>>> import numpy as np
>>> from numpy import linalg as LA
>>> np.set_printoptions(suppress=True, linewidth=100)
>>> arr = np.loadtxt("mat.csv", delimiter=",")
>>> arr.round(2)
array([[-2.39, -0.76,  0.15, -1.64],
       [-1.75, -0.6 ,  0.58, -2.29],
       [-2.44, -0.64, -1.08,  1.22],
       [-0.67, -0.08, -1.27,  2.63],
       [-1.52, -0.54,  0.69, -2.43],
       [ 2.67,  0.81,  0.14,  1.1 ],
       [ 2.18,  0.71, -0.32,  1.91],
       [-1.93, -0.65,  0.48, -2.15],
       [ 2.81,  0.83,  0.45,  0.45],
       [-2.33, -0.61, -1.13,  1.4 ],
       [ 0.25,  0.19, -1.12,  2.76],
       [ 1.96,  0.48,  1.23, -1.84],
       [-2.44, -0.77,  0.11, -1.56],
       [-1.71, -0.59,  0.6 , -2.32],
       [-1.16, -0.45,  0.84, -2.6 ],
       [ 1.17,  0.23,  1.3 , -2.43],
       [ 2.2 ,  0.56,  1.17, -1.57],
       [-0.92, -0.38,  0.93, -2.67],
       [ 0.22,  0.19, -1.13,  2.76],
       [ 2.81,  0.83,  0.44,  0.47],
       [ 1.59,  0.36,  1.29, -2.16],
       [-1.44, -0.52,  0.73, -2.47],
       [ 2.46,  0.77, -0.09,  1.53],
       [-1.21, -0.46,  0.82, -2.58],
       [ 1.66,  0.58, -0.62,  2.35],
       [ 2.75,  0.77,  0.82, -0.44],
       [ 1.62,  0.37,  1.28, -2.14],
       [-1.24, -0.47,  0.81, -2.57],
       [-2.44, -0.77,  0.11, -1.57],
       [ 1.94,  0.65, -0.47,  2.14]])
>>> np.round(LA.norm(arr, 2), 2)
np.float64(13.13)
>>> np.round(LA.norm(arr, axis=0), 2)
array([10.58,  3.23,  4.6 , 11.25])
>>> round(float(LA.norm(arr, "nuc")), 2)
23.01
>>> round(float(LA.norm(arr) ** 2 / LA.norm(arr, 2) ** 2), 2)
1.57
>>> LA.norm(arr, axis=1).argmax()
np.int64(22)
>>> round(LA.norm(arr[2] - arr[26]), 2)
np.float64(5.86)
>>> np.round(LA.norm(arr, axis=1), 2)
array([3., 3., 3., 3., 3., 3., 3., 3., 3., 3., 3., 3., 3., 3., 3., 3., 3., 3., 3., 3., 3., 3., 3.,
       3., 3., 3., 3., 3., 3., 3.])
